In [1]: import numpy as np

In [2]: from numpy import linalg as LA

In [3]: np.set_printoptions(suppress=True, linewidth=140)

In [4]: mat = 0.5 ** np.abs(np.subtract.outer(np.arange(8), np.arange(8)))

In [5]: mat.round(2)
Out[5]: 
array([[1.  , 0.5 , 0.25, 0.12, 0.06, 0.03, 0.02, 0.01],
       [0.5 , 1.  , 0.5 , 0.25, 0.12, 0.06, 0.03, 0.02],
       [0.25, 0.5 , 1.  , 0.5 , 0.25, 0.12, 0.06, 0.03],
       [0.12, 0.25, 0.5 , 1.  , 0.5 , 0.25, 0.12, 0.06],
       [0.06, 0.12, 0.25, 0.5 , 1.  , 0.5 , 0.25, 0.12],
       [0.03, 0.06, 0.12, 0.25, 0.5 , 1.  , 0.5 , 0.25],
       [0.02, 0.03, 0.06, 0.12, 0.25, 0.5 , 1.  , 0.5 ],
       [0.01, 0.02, 0.03, 0.06, 0.12, 0.25, 0.5 , 1.  ]])

In [6]: round(float(np.abs(LA.eigvals(mat)).max()), 2)
Out[6]: 2.57

In [7]: np.round(np.sort(np.abs(LA.eigvals(mat))), 2)
Out[7]: array([0.34, 0.38, 0.45, 0.57, 0.78, 1.15, 1.77, 2.57])

In [8]: np.round(LA.det(mat), 2)
Out[8]: np.float64(0.13)

In [9]: np.round((mat + mat.T) / 2, 2)
Out[9]: 
array([[1.  , 0.5 , 0.25, 0.12, 0.06, 0.03, 0.02, 0.01],
       [0.5 , 1.  , 0.5 , 0.25, 0.12, 0.06, 0.03, 0.02],
       [0.25, 0.5 , 1.  , 0.5 , 0.25, 0.12, 0.06, 0.03],
       [0.12, 0.25, 0.5 , 1.  , 0.5 , 0.25, 0.12, 0.06],
       [0.06, 0.12, 0.25, 0.5 , 1.  , 0.5 , 0.25, 0.12],
       [0.03, 0.06, 0.12, 0.25, 0.5 , 1.  , 0.5 , 0.25],
       [0.02, 0.03, 0.06, 0.12, 0.25, 0.5 , 1.  , 0.5 ],
       [0.01, 0.02, 0.03, 0.06, 0.12, 0.25, 0.5 , 1.  ]])

In [10]: np.allclose(mat, mat.T)
Out[10]: True

In [11]: np.trace(mat)
Out[11]: np.float64(8.0)

In [12]: L = LA.cholesky(mat)

In [13]: np.round(L @ L.T, 2)
Out[13]: 
array([[1.  , 0.5 , 0.25, 0.12, 0.06, 0.03, 0.02, 0.01],
       [0.5 , 1.  , 0.5 , 0.25, 0.12, 0.06, 0.03, 0.02],
       [0.25, 0.5 , 1.  , 0.5 , 0.25, 0.12, 0.06, 0.03],
       [0.12, 0.25, 0.5 , 1.  , 0.5 , 0.25, 0.12, 0.06],
       [0.06, 0.12, 0.25, 0.5 , 1.  , 0.5 , 0.25, 0.12],
       [0.03, 0.06, 0.12, 0.25, 0.5 , 1.  , 0.5 , 0.25],
       [0.02, 0.03, 0.06, 0.12, 0.25, 0.5 , 1.  , 0.5 ],
       [0.01, 0.02, 0.03, 0.06, 0.12, 0.25, 0.5 , 1.  ]])

In [14]: LA.eigvalsh(mat).min() > 0
Out[14]: np.True_

In [15]: U, s, VT = LA.svd(mat, full_matrices=False)

In [16]: np.round(U.T @ U, 2) + 0
Out[16]: 
array([[1., 0., 0., 0., 0., 0., 0., 0.],
       [0., 1., 0., 0., 0., 0., 0., 0.],
       [0., 0., 1., 0., 0., 0., 0., 0.],
       [0., 0., 0., 1., 0., 0., 0., 0.],
       [0., 0., 0., 0., 1., 0., 0., 0.],
       [0., 0., 0., 0., 0., 1., 0., 0.],
       [0., 0., 0., 0., 0., 0., 1., 0.],
       [0., 0., 0., 0., 0., 0., 0., 1.]])

In [17]: (s > 1e-8).sum()
Out[17]: np.int64(8)

In [18]: U.shape, s.shape, VT.shape
Out[18]: ((8, 8), (8,), (8, 8))

In [19]: np.round(np.sqrt((s ** 2).sum()), 2), round(LA.norm(mat), 2)
Out[19]: (np.float64(3.53), np.float64(3.53))

In [20]: np.round(np.abs(VT[0]), 2)
Out[20]: array([0.23, 0.33, 0.39, 0.43, 0.43, 0.39, 0.33, 0.23])

In [21]: E = np.load("data.npy")

In [22]: E
Out[22]: 
array([[ 4.,  1.,  1., -2.],
       [ 6.,  1.,  4., -4.],
       [ 6., -2.,  7., -4.],
       [10., -1.,  8., -6.]])

In [23]: # rank 3

In [24]: vec = np.array([5, 7, 8, -8])

In [25]: h1 = np.maximum(E @ vec, 0)

In [26]: np.maximum(E @ vec, 0) - np.maximum(-E @ vec, 0)
Out[26]: array([ 51., 101., 104., 155.])

In [27]: np.flatnonzero(h1 > 1e-9)
Out[27]: array([0, 1, 2, 3])

In [28]: np.maximum(E @ (3 * vec), 0)
Out[28]: array([153., 303., 312., 465.])

In [29]: E.T @ h1
Out[29]: array([ 2984.,  -211.,  2423., -1852.])

In [30]: np.tanh(E @ vec)
Out[30]: array([1., 1., 1., 1.])

In [31]: np.kron(np.eye(2, dtype=int), E)
Out[31]: 
array([[ 4.,  1.,  1., -2.,  0.,  0.,  0., -0.],
       [ 6.,  1.,  4., -4.,  0.,  0.,  0., -0.],
       [ 6., -2.,  7., -4.,  0., -0.,  0., -0.],
       [10., -1.,  8., -6.,  0., -0.,  0., -0.],
       [ 0.,  0.,  0., -0.,  4.,  1.,  1., -2.],
       [ 0.,  0.,  0., -0.,  6.,  1.,  4., -4.],
       [ 0., -0.,  0., -0.,  6., -2.,  7., -4.],
       [ 0., -0.,  0., -0., 10., -1.,  8., -6.]])

In [32]: round(LA.det(2 * E), 2), round(float(LA.det(E)), 2)
Out[32]: (np.float64(-0.0), -0.0)

In [33]: np.round(LA.eigvals(E), 2) + 0
Out[33]: array([0., 1., 2., 3.])

In [34]: np.einsum("ij,ji->", E, E)
Out[34]: np.float64(14.0)

In [35]: np.round(np.poly(E), 2) + 0
Out[35]: array([ 1., -6., 11., -6.,  0.])

In [36]: J = np.load("layer4.npy")

In [37]: J
Out[37]: 
array([[ 1,  0,  0,  0,  0,  0,  0],
       [ 2,  1,  0,  0,  0,  0,  0],
       [ 4,  0,  1,  0,  0,  0,  0],
       [ 2,  0,  0,  1,  0,  0,  0],
       [ 1, -1, -2, -3,  1,  0,  0],
       [ 5, -5,  3, -1, -4,  1,  0],
       [-2, -4,  3,  5, -1, -2,  1]])

In [38]: (J + J.T) / 2
Out[38]: 
array([[ 1. ,  1. ,  2. ,  1. ,  0.5,  2.5, -1. ],
       [ 1. ,  1. ,  0. ,  0. , -0.5, -2.5, -2. ],
       [ 2. ,  0. ,  1. ,  0. , -1. ,  1.5,  1.5],
       [ 1. ,  0. ,  0. ,  1. , -1.5, -0.5,  2.5],
       [ 0.5, -0.5, -1. , -1.5,  1. , -2. , -0.5],
       [ 2.5, -2.5,  1.5, -0.5, -2. ,  1. , -1. ],
       [-1. , -2. ,  1.5,  2.5, -0.5, -1. ,  1. ]])

In [39]: (J - J.T) / 2
Out[39]: 
array([[ 0. , -1. , -2. , -1. , -0.5, -2.5,  1. ],
       [ 1. ,  0. ,  0. ,  0. ,  0.5,  2.5,  2. ],
       [ 2. ,  0. ,  0. ,  0. ,  1. , -1.5, -1.5],
       [ 1. ,  0. ,  0. ,  0. ,  1.5,  0.5, -2.5],
       [ 0.5, -0.5, -1. , -1.5,  0. ,  2. ,  0.5],
       [ 2.5, -2.5,  1.5, -0.5, -2. ,  0. ,  1. ],
       [-1. , -2. ,  1.5,  2.5, -0.5, -1. ,  0. ]])

In [40]: np.round(np.sort(np.abs(LA.eigvals(J))), 2)
Out[40]: array([1., 1., 1., 1., 1., 1., 1.])

In [41]: LA.matrix_power(J, 3)
Out[41]: 
array([[  1,   0,   0,   0,   0,   0,   0],
       [  6,   1,   0,   0,   0,   0,   0],
       [ 12,   0,   1,   0,   0,   0,   0],
       [  6,   0,   0,   1,   0,   0,   0],
       [-45,  -3,  -6,  -9,   1,   0,   0],
       [ 67,  -3,  33,  33, -12,   1,   0],
       [ 27,  13, -19,   6,  21,  -6,   1]])

In [42]: np.trace(J)
Out[42]: np.int64(7)

In [43]: round(np.abs(LA.eigvals(J)).max(), 2)
Out[43]: np.float64(1.0)
